$ python -q
>>> import numpy as np
>>> np.set_printoptions(suppress=True, linewidth=140)
>>> f = np.array([1, 1, 3])
>>> rng = np.random.default_rng(368081)
>>> X = np.outer(rng.normal(size=15), f) + 0.3 * rng.normal(size=(15, 3))
>>> X.round(2)
array([[ 0.63,  0.2 ,  1.14],
       [-0.69, -1.33, -3.03],
       [ 0.23, -0.07, -0.46],
       [-3.17, -2.49, -8.47],
       [-0.2 ,  0.03, -1.11],
       [-1.58, -1.36, -4.03],
       [ 0.24, -0.59,  1.07],
       [-0.62, -0.06, -1.19],
       [ 1.19,  1.14,  2.68],
       [-0.37,  0.29, -0.76],
       [ 0.02,  0.17,  0.4 ],
       [ 1.8 ,  1.43,  4.27],
       [ 0.61,  0.96,  2.59],
       [ 0.2 ,  0.37,  0.5 ],
       [ 0.85,  0.97,  1.27]])
>>> gram = np.cov(X, rowvar=False)
>>> np.argwhere(np.triu(np.abs(np.corrcoef(X.T)) > 0.8, 1))
array([[0, 1],
       [0, 2],
       [1, 2]])
>>> np.round(np.median(X, axis=0), 2)
array([0.2 , 0.17, 0.4 ])
>>> vec = np.array([-3, -3, -3])
>>> rhs = X @ vec
>>> c, lr = np.zeros(3), 1 / np.linalg.norm(X, 2) ** 2
>>> for i in range(20):
...     c -= lr * X.T @ (X @ c - rhs)
...     if i % 5 == 0: print(i, round(np.linalg.norm(X @ c - rhs), 2))
... 
0 2.94
5 2.81
10 2.67
15 2.55
>>> c.round(2)
array([-1.65, -1.66, -3.93])
>>> round(np.linalg.cond(X), 2)
np.float64(14.91)
>>> F = np.load("mat.npy")
>>> F
array([[83., 18., 54., 72.],
       [18.,  6., 12., 16.],
       [54., 12., 38., 48.],
       [72., 16., 48., 66.]])
>>> round(np.linalg.det(2 * F), 2), np.round(np.linalg.det(F), 2)
(np.float64(23936.0), np.float64(1496.0))
>>> np.round(np.poly(F), 2)
array([    1.,  -193.,  1134., -2252.,  1496.])
>>> np.einsum("ii->", F)
np.float64(193.0)
>>> np.round(np.linalg.eigvals(F), 2)
array([  2.+0.j, 187.+0.j,   2.+0.j,   2.-0.j])
>>> round(float(np.linalg.det(F.T)), 2)
1496.0
>>> f = np.array([1, 2])
>>> np.polyval(f, F[0])
array([85., 20., 56., 74.])
>>> np.convolve(F[0], f)
array([ 83., 184.,  90., 180., 144.])
>>> np.correlate(F[0], F[3], "full")
array([ 5478.,  5172.,  5756., 13608.,  5616.,  5040.,  5184.])
>>> (F - F.T) / 2
array([[0., 0., 0., 0.],
       [0., 0., 0., 0.],
       [0., 0., 0., 0.],
       [0., 0., 0., 0.]])
>>> assert F == F.T
Traceback (most recent call last):
  File "<python-input-27>", line 1, in <module>
    assert F == F.T
           ^^^^^^^^
ValueError: The truth value of an array with more than one element is ambiguous. Use a.any() or a.all()
>>> F @ F
array([[15313.,  3402., 10206., 13608.],
       [ 3402.,   760.,  2268.,  3024.],
       [10206.,  2268.,  6808.,  9072.],
       [13608.,  3024.,  9072., 12100.]])
>>> F.inv()
Traceback (most recent call last):
  File "<python-input-29>", line 1, in <module>
    F.inv()
    ^^^^^
AttributeError: 'numpy.ndarray' object has no attribute 'inv'
>>> def softmax(z):
...     e = np.exp(z - z.max(axis=-1, keepdims=True))
...     return e / e.sum(axis=-1, keepdims=True)
... 
>>> np.round(softmax(F[0] + 5), 2) + 0
array([1., 0., 0., 0.])
>>> np.round(softmax(10 * F[0]), 2) + 0
array([1., 0., 0., 0.])
>>> scores = F @ F.T / np.sqrt(4)
>>> softmax(scores)[0] @ F
array([83., 18., 54., 72.])
>>> np.round(softmax(scores), 2) + 0
array([[1., 0., 0., 0.],
       [1., 0., 0., 0.],
       [1., 0., 0., 0.],
       [1., 0., 0., 0.]])
>>> sig = 5 * 0.9 ** np.arange(5)
>>> M = rng.normal(size=(14, 5)) * rng.permutation(sig)
>>> M.round(2)
array([[  6.03,   1.02,   2.77,   2.86,  -3.13],
       [ -4.41,  -1.14,  -2.11,   7.17,   3.18],
       [  3.84,   0.6 ,   2.42,   0.47,  -0.07],
       [ -1.88,  -0.32,   1.17,  10.74,   4.07],
       [  2.93,   0.52,   0.36,  -3.19,  -1.73],
       [  4.84,   0.97,   3.55,  -1.62,   1.69],
       [  4.13,   4.3 ,   1.77,   0.95,   0.2 ],
       [ -0.42,  -1.27,  -2.66,   9.84,  -1.32],
       [  5.02,  -4.67,   1.66,   0.8 ,  -4.08],
       [ -5.97,   3.75,  -6.44,  -4.02,  -6.73],
       [  7.17,  -3.32,  -0.4 ,  -4.36,  -2.68],
       [  2.  ,   7.73,   2.71,  -4.4 ,   3.46],
       [-10.74,   7.23,   0.06,  -2.56,   0.5 ],
       [ -6.09,   2.04,  -4.63,  -2.75,   0.91]])
>>> f, v = M[5], M[1]
>>> round(f @ v, 2)
np.float64(-36.19)
>>> pr = (f @ v) / (f @ f) * f
>>> np.round(v - pr, 2)
array([-0.29, -0.32,  0.92,  5.79,  4.62])
>>> round((v - pr) @ f, 2)
np.float64(-0.0)
>>> np.linalg.matrix_rank(np.outer(f, v))
np.int64(1)
>>> vec = np.array([2, 4, -4])
>>> rhs = X @ vec
>>> np.round(np.linalg.lstsq(X, rhs)[0], 2)
array([ 2.,  4., -4.])
>>> np.round(np.linalg.pinv(X) @ X, 2) + 0
array([[1., 0., 0.],
       [0., 1., 0.],
       [0., 0., 1.]])
>>> rhs = rhs + 0.3 * rng.normal(size=15)
>>> rhs.round(2)
array([-2.56,  5.47,  2.05, 17.76,  4.67,  7.42, -5.83,  3.35, -3.45,  3.73, -0.82, -7.77, -5.41, -0.25,  0.34])
>>> c, *_ = np.linalg.lstsq(X, rhs)
>>> np.round(X.T @ (rhs - X @ c), 2) + 0
array([0., 0., 0.])
>>> np.round(np.linalg.norm(rhs - X @ c), 2)
np.float64(0.8)
>>> c.round()
array([ 2.,  4., -4.])
>>> c.round(2)
array([ 2.06,  4.04, -4.05])
>>> [round(float(np.linalg.norm(np.linalg.solve(X.T @ X + lam * np.eye(3), X.T @ rhs))), 2) for lam in (0, 1, 10, 100)]
[6.08, 3.93, 1.87, 1.13]
>>> gram = np.cov(M, rowvar=False)
>>> np.argwhere(np.triu(np.abs(np.corrcoef(M.T)) > 0.8, 1))
array([], shape=(0, 2), dtype=int64)
>>> round(float(np.corrcoef(M[:, 1], M[:, 0])[0, 1]), 2)
-0.45
>>> np.round(np.linalg.eigvalsh(gram)[::-1], 2)
array([37.21, 30.4 , 14.52,  3.93,  1.79])
>>> vec = np.array([-2, -2, 4, -1, -5])
>>> rhs = M @ vec
>>> np.round(np.linalg.lstsq(M, rhs)[0], 2)
array([-2., -2.,  4., -1., -5.])
>>> np.round(np.linalg.solve(M.T @ M, M.T @ rhs), 2)
array([-2., -2.,  4., -1., -5.])
>>> rhs = rhs + 0.05 * rng.normal(size=14)
>>> rhs.round(2)
array([  9.67, -20.37,   0.79, -22.  ,   6.28,  -4.2 , -11.72, -10.53,  25.6 ,  16.32,   8.41, -21.51,   7.37, -12.35])
>>> c, *_ = np.linalg.lstsq(M, rhs)
>>> [round(float(np.linalg.norm(np.linalg.solve(M.T @ M + lam * np.eye(5), M.T @ rhs))), 2) for lam in (0, 1, 10, 100)]
[7.08, 6.85, 5.37, 2.34]
>>> c.round(2)
array([-2.01, -2.  ,  4.02, -1.  , -5.  ])
>>> Ac = M - M.mean(axis=0)
>>> evecs = np.linalg.svd(Ac)[2][:4]
>>> B = Ac - Ac @ evecs.T @ evecs
>>> np.linalg.norm(B, axis=1).round(6).argmax()
np.int64(12)
>>> m1 = np.load("m.npy")
>>> m1
array([[  1,  -3,   9, -27],
       [  1,  -2,   4,  -8],
       [  1,  -1,   1,  -1],
       [  1,   0,   0,   0],
       [  1,   1,   1,   1],
       [  1,   2,   4,   8]])
>>> B = m1 / np.linalg.norm(m1, axis=1, keepdims=True)
>>> gram = B @ B.T
>>> gram.round(2)
array([[ 1.  ,  0.98,  0.7 ,  0.03, -0.35, -0.7 ],
       [ 0.98,  1.  ,  0.81,  0.11, -0.27, -0.6 ],
       [ 0.7 ,  0.81,  1.  ,  0.5 ,  0.  , -0.27],
       [ 0.03,  0.11,  0.5 ,  1.  ,  0.5 ,  0.11],
       [-0.35, -0.27,  0.  ,  0.5 ,  1.  ,  0.81],
       [-0.7 , -0.6 , -0.27,  0.11,  0.81,  1.  ]])
>>> round(float(np.degrees(np.arccos(np.clip(gram[1, 2], -1, 1)))), 2)
35.56
>>> w, evecs = np.linalg.eigh(gram)
>>> vec = np.array([3, 2, -3, -3, -2, -3])
>>> round(np.abs(gram).sum(axis=1).max(), 2), round(np.abs(w).max(), 2)
(np.float64(3.77), np.float64(3.3))
>>> np.round(evecs * np.abs(w) @ evecs.T, 2) + 0
array([[ 1.  ,  0.98,  0.7 ,  0.03, -0.35, -0.7 ],
       [ 0.98,  1.  ,  0.81,  0.11, -0.27, -0.6 ],
       [ 0.7 ,  0.81,  1.  ,  0.5 ,  0.  , -0.27],
       [ 0.03,  0.11,  0.5 ,  1.  ,  0.5 ,  0.11],
       [-0.35, -0.27,  0.  ,  0.5 ,  1.  ,  0.81],
       [-0.7 , -0.6 , -0.27,  0.11,  0.81,  1.  ]])
>>> np.round(np.linalg.eigvalsh(gram[1:, 1:]), 2) + 0
array([0.  , 0.17, 0.52, 1.88, 2.43])
>>> feats = np.loadtxt("layer9.csv", delimiter=",")
>>> feats
array([[ 0., -2.,  2.,  2.],
       [ 0., -1.,  1., -2.],
       [ 0.,  0., -1., -2.],
       [ 0.,  0.,  0.,  0.]])
>>> rk = np.linalg.matrix_rank(feats)
>>> rk
np.int64(3)
>>> ns = np.linalg.svd(feats)[2][rk:].T
>>> [int(np.linalg.matrix_rank(feats[:i])) for i in range(1, len(feats) + 1)]
[1, 2, 3, 3]
>>> [int(np.linalg.matrix_rank(feats[:, :j + 1])) for j in range(4)]
[0, 1, 2, 3]
>>> left, sig, VT = np.linalg.svd(feats, full_matrices=False)
>>> left.shape, sig.shape, VT.shape
((4, 4), (4,), (4, 4))
>>> np.round(np.sqrt((sig ** 2).sum()), 2), round(float(np.linalg.norm(feats)), 2)
(np.float64(4.8), 4.8)
>>> np.abs(left[:, 0]).round(6).argmax()
np.int64(0)
>>> (sig > 1e-8).sum()
np.int64(3)
>>> gram = feats.T @ feats
>>> np.round(np.linalg.eigvalsh(gram)[::-1], 2)
array([15.69,  6.98,  0.33,  0.  ])
>>> B = feats + rng.integers(-2, 3, (4, 3)) @ rng.integers(-2, 3, (3, 4))
>>> B
array([[-5., -6.,  8.,  5.],
       [ 0.,  3., -1.,  0.],
       [ 6.,  8., -9., -4.],
       [ 0.,  0.,  0.,  0.]])
>>> B - feats
array([[-5., -4.,  6.,  3.],
       [ 0.,  4., -2.,  2.],
       [ 6.,  8., -8., -2.],
       [ 0.,  0.,  0.,  0.]])
>>> np.round(np.linalg.svd(B - feats, compute_uv=False), 2)
array([16.13,  4.22,  0.35,  0.  ])
>>> np.linalg.matrix_rank(B - feats, tol=1e-8)
np.int64(3)
>>> np.abs(B - feats).sum(axis=1)
array([18.,  8., 24.,  0.])
>>> vec = np.array([-2, 3, 3, 2])
>>> h1 = np.maximum(feats @ vec, 0)
>>> np.flatnonzero(h1 > 1e-9)
array([0])
>>> feats * (h1 > 1e-9)[:, None]
array([[ 0., -2.,  2.,  2.],
       [ 0., -0.,  0., -0.],
       [ 0.,  0., -0., -0.],
       [ 0.,  0.,  0.,  0.]])
>>> np.maximum(feats @ (3 * vec), 0)
array([12.,  0.,  0.,  0.])
>>> h1
array([4., 0., 0., 0.])
>>> E = np.array([[-5, 0, 0, 0, 0, 0],
...     [0, -4, 0, 0, 0, 0],
...     [0, 0, 0, 0, 0, 0],
...     [0, 0, 0, 2, 0, 0],
...     [0, 0, 0, 0, 2, 0],
...     [0, 0, 0, 0, 0, -4]])
>>> W = np.array([[3, 0], [-3, -2], [3, 0], [-2, -1], [-3, 1], [-2, 1]])
>>> c = np.array([-1, 5])
>>> act = np.maximum(E @ W + c, 0)
>>> act
array([[ 0,  5],
       [11, 13],
       [ 0,  5],
       [ 0,  3],
       [ 0,  7],
       [ 7,  1]])
>>> np.linalg.matrix_rank(act)
np.int64(2)
>>> W2 = np.array([[2, 0], [0, 1]])
>>> (act @ W2).round(6).argmax(axis=1)
array([1, 0, 1, 1, 1, 0])
>>> act @ W2
array([[ 0,  5],
       [22, 13],
       [ 0,  5],
       [ 0,  3],
       [ 0,  7],
       [14,  1]])
>>> np.linalg.lstsq(E[:-1].T, E[-1])[2]
np.int32(4)
>>> np.allclose(E[:-1].T @ np.linalg.lstsq(E[:-1].T, E[-1])[0], E[-1])
False
>>> np.abs(np.diag(np.linalg.qr(E)[1])) > 1e-9
array([ True,  True, False,  True,  True,  True])
>>> np.unique(E.round(6), axis=0).shape
(6, 6)
>>> W0 = np.loadtxt("block17.csv", delimiter=",")
>>> W0
array([[-5.62,  0.02, -5.55,  2.79],
       [-1.83,  0.01, -1.82,  0.9 ],
       [ 4.09, -0.02,  4.06, -2.06],
       [ 0.99,  0.02,  0.98, -0.48],
       [-0.85, -0.05, -0.85,  0.41],
       [-2.45,  0.01, -2.45,  1.24],
       [-4.08,  0.02, -4.05,  2.05],
       [ 3.27,  0.03,  3.25, -1.66],
       [-3.09,  0.01, -3.14,  1.6 ],
       [-2.13, -0.02, -2.09,  1.07],
       [ 2.52,  0.02,  2.48, -1.28],
       [-2.96, -0.02, -2.95,  1.47],
       [-0.52,  0.  , -0.45,  0.25],
       [-4.92,  0.  , -4.92,  2.48],
       [-6.55,  0.  , -6.5 ,  3.25],
       [ 4.02, -0.01,  3.98, -2.02],
       [ 1.04, -0.02,  1.09, -0.54],
       [ 0.79, -0.01,  0.78, -0.39],
       [-1.25,  0.02, -1.26,  0.61],
       [-5.47,  0.03, -5.47,  2.78],
       [-3.76,  0.03, -3.75,  1.83],
       [-0.47,  0.01, -0.46,  0.23],
       [-1.85, -0.04, -1.85,  0.93],
       [ 5.61,  0.01,  5.61, -2.8 ]])
>>> dist = np.linalg.norm(W0[:, None] - W0[None], axis=-1)
>>> dist.mean(axis=1).argmax()
np.int64(23)
>>> dist[4].round(6).argsort(kind="stable")[:4]
array([ 4, 12, 21, 18])
>>> np.unravel_index(dist.round(6).argmax(), dist.shape)
(np.int64(14), np.int64(23))
